% python3 -q
>>> import numpy as np
>>> np.set_printoptions(suppress=True, linewidth=160)
>>> rd = lambda a: np.round(a, 2) + 0
>>> u = np.array([0, 3, 3])
>>> v = np.array([3, 3, 1])
>>> J = u[:, None] + v[None, :]
>>> J
array([[3, 3, 1],
       [6, 6, 4],
       [6, 6, 4]])
>>> rk = np.linalg.matrix_rank(J)
>>> rk
np.int64(2)
>>> N = np.linalg.svd(J)[2][rk:].T
>>> [int(np.linalg.matrix_rank(J[:i])) for i in range(1, len(J) + 1)]
[1, 2, 2]
>>> N.shape
(3, 1)
>>> rd(N @ N.T)
array([[ 0.5, -0.5,  0. ],
       [-0.5,  0.5,  0. ],
       [ 0. ,  0. ,  0. ]])
>>> rd(N[:, 0] / N[np.abs(N[:, 0]).round(6).argmax(), 0])
array([ 1., -1.,  0.])
>>> np.allclose(J @ N, 0)
True
>>> A2 = J / np.linalg.norm(J, axis=1, keepdims=True)
>>> C2 = A2 @ A2.T
>>> rd(np.linalg.norm(A2, axis=1))
array([1., 1., 1.])
>>> M = np.load("run4.npy")
>>> M
array([[ 2., -1.,  0.,  0.],
       [-1., -1., -1.,  0.],
       [ 0., -1., -2., -1.],
       [ 0.,  0., -1., -1.]])
>>> O, Rm = np.linalg.qr(M)
>>> O.shape, Rm.shape
((4, 4), (4, 4))
>>> rd(O @ Rm)
array([[ 2., -1.,  0.,  0.],
       [-1., -1., -1.,  0.],
       [ 0., -1., -2., -1.],
       [ 0.,  0., -1., -1.]])
>>> rng = np.random.default_rng(698241)
>>> z = rng.permutation(4)
>>> z
array([3, 0, 1, 2])
>>> A2 = M[z][:, z]
>>> np.trace(A2)
np.float64(-2.0)
>>> F = np.loadtxt("out2.csv", delimiter=",")
>>> F
array([[-3., -2., -1., -3.,  1.,  2.],
       [-2., -3., -3., -2.,  2., -3.],
       [-3., -2., -1., -3.,  1.,  2.],
       [-3.,  2.,  2.,  2.,  0.,  1.]])
>>> Uu, sv, VT = np.linalg.svd(F)
>>> evecs = VT[:(sv > 1e-8).sum()]
>>> vec = F[2] + 4 * F[0] + rng.integers(2) * np.eye(6)[0]
>>> vec
array([-14., -10.,  -5., -15.,   5.,  10.])
>>> np.allclose(evecs.T @ evecs @ vec, vec)
False
